% python3 -q
>>> import numpy as np
>>> import numpy.linalg as la
>>> np.set_printoptions(precision=2, suppress=True, linewidth=160)
>>> m1 = np.load("case0.npy")
>>> print(m1)
[[-2. -1.  0.  0.]
 [-1.  0. -1.  0.]
 [ 0. -1.  0. -1.]
 [ 0.  0. -1. -3.]]
>>> round(float(la.eigvalsh(m1).min()), 2)
-3.34
>>> [round(float(la.det(m1[:i, :i])), 2) + 0 for i in range(1, 5)]
[-2.0, -1.0, 2.0, -5.0]
>>> print(np.all(la.eigvalsh(m1) > 0))
False
>>> x = np.array([3, 0, 2, 0])
>>> rhs = m1 @ x
>>> b, lr = np.zeros(4), 1 / la.norm(m1, 2) ** 2
>>> for i in range(25):
...     b -= lr * m1.T @ (m1 @ b - rhs)
...     if i % 5 == 0: print(i, round(la.norm(m1 @ b - rhs), 2))
... 
0 3.89
5 0.99
10 0.45
15 0.21
20 0.11
>>> print(b)
[ 3.03 -0.03  1.9   0.03]
>>> print(np.round(la.cond(m1), 2))
6.94
>>> J = np.load("a.npy")
>>> J
array([[ 2.66,  1.2 , -0.36],
       [ 0.95,  1.58,  0.38],
       [-1.43, -2.84,  1.32],
       [ 1.33,  3.13,  0.38],
       [ 2.24,  3.04,  1.18],
       [-0.77, -2.01,  3.11],
       [ 1.62,  0.61,  2.79],
       [-0.67, -0.81,  1.83],
       [-1.24,  0.12,  2.4 ],
       [-1.32, -1.27,  0.85],
       [ 0.18, -0.1 ,  2.48],
       [-1.74,  0.62,  3.69],
       [ 0.68, -0.16,  4.  ],
       [ 2.41,  4.52, -0.67],
       [ 0.66, -2.09,  2.01],
       [ 1.2 ,  3.39, -1.76],
       [ 1.08,  4.  ,  0.43],
       [-0.38,  0.18,  2.53],
       [ 2.32, -2.1 ,  3.31],
       [ 0.36,  1.27, -0.22],
       [ 3.75,  3.12, -1.21],
       [-0.24, -0.42,  1.81],
       [ 0.33, -1.25,  1.33],
       [ 3.64,  2.35, -1.55],
       [-0.38,  0.3 ,  2.81]])
>>> idx = J[:, 2] > np.median(J[:, 2])
>>> f = J[idx].mean(axis=0) - J[~idx].mean(axis=0)
>>> ((J - J.mean(axis=0)) @ f > 0).astype(int)
array([0, 0, 1, 0, 0, 1, 1, 1, 1, 1, 1, 1, 1, 0, 1, 0, 0, 1, 1, 0, 0, 1, 1, 0, 1])
>>> x = np.array([-5, 5, -4])
>>> a = np.maximum(J @ x, 0)
>>> J.T @ a
array([ 87.17, 210.46, -34.77])
>>> np.tanh(J @ x)
array([-1.  ,  0.93, -1.  ,  1.  , -0.62, -1.  , -1.  , -1.  , -0.99, -1.  , -1.  , -0.99, -1.  ,  1.  , -1.  ,  1.  ,  1.  , -1.  , -1.  ,  1.  ,  0.93,
       -1.  , -1.  , -0.24, -1.  ])
>>> print(la.norm(J, axis=0))
[ 8.33 10.66 10.42]
>>> np.round(la.norm(J[11] - J[21]), 2)
np.float64(2.62)
>>> np.round(la.norm(J) ** 2 / la.norm(J, 2) ** 2, 2)
np.float64(1.72)
>>> print(round(la.norm(J[11], 1), 2), round(float(la.norm(J[11], np.inf)), 2))
6.05 3.69
>>> rng = np.random.default_rng(150)
>>> M = rng.normal(size=(28, 5)) + 10 * np.array([5, -2, -2, -5, 2])
>>> print(M)
[[ 50.07 -19.11 -19.58 -48.38  19.2 ]
 [ 48.02 -19.24 -18.85 -49.29  20.91]
 [ 48.11 -21.9  -19.45 -49.07  19.96]
 [ 50.23 -20.57 -21.34 -50.32  20.91]
 [ 49.04 -19.71 -20.69 -49.35  20.69]
 [ 49.13 -20.89 -20.52 -49.86  20.33]
 [ 51.27 -18.76 -19.08 -49.27  20.55]
 [ 50.19 -20.36 -19.78 -48.21  18.77]
 [ 48.98 -20.78 -19.26 -53.15  20.  ]
 [ 50.19 -18.93 -19.19 -48.87  19.86]
 [ 49.15 -22.09 -21.1  -50.3   22.22]
 [ 49.26 -20.44 -20.73 -50.23  18.82]
 [ 50.3  -21.86 -20.02 -50.74  20.21]
 [ 49.4  -20.18 -20.54 -49.42  22.14]
 [ 48.9  -19.56 -19.5  -47.95  17.94]
 [ 48.49 -20.59 -19.26 -49.26  20.08]
 [ 50.19 -19.95 -21.68 -48.92  19.17]
 [ 49.7  -20.55 -19.99 -50.4   20.06]
 [ 48.59 -20.53 -20.28 -48.64  19.86]
 [ 51.56 -19.59 -20.1  -50.37  20.28]
 [ 51.81 -19.71 -21.1  -49.63  19.4 ]
 [ 50.23 -20.87 -21.33 -50.52  18.81]
 [ 50.85 -19.45 -19.41 -49.73  19.25]
 [ 49.8  -19.63 -20.29 -50.88  21.09]
 [ 49.5  -21.73 -20.84 -49.82  19.67]
 [ 49.23 -22.04 -19.49 -50.53  19.48]
 [ 48.8  -19.82 -21.84 -48.89  19.16]
 [ 49.09 -19.7  -19.37 -49.76  20.29]]
>>> w1 = np.array([[2, 3, 3], [3, 1, 1], [3, 1, 2], [0, 0, 0], [2, 2, 0]])
>>> b = np.array([0, -8, 0])
>>> hid = np.maximum(M @ w1 + b, 0)
>>> (hid > 0).mean(axis=0)
array([1., 1., 1.])
>>> basis = np.array([[2, 1], [1, 0], [2, 1]])
>>> w1 @ basis
array([[13,  5],
       [ 9,  4],
       [11,  5],
       [ 0,  0],
       [ 6,  2]])
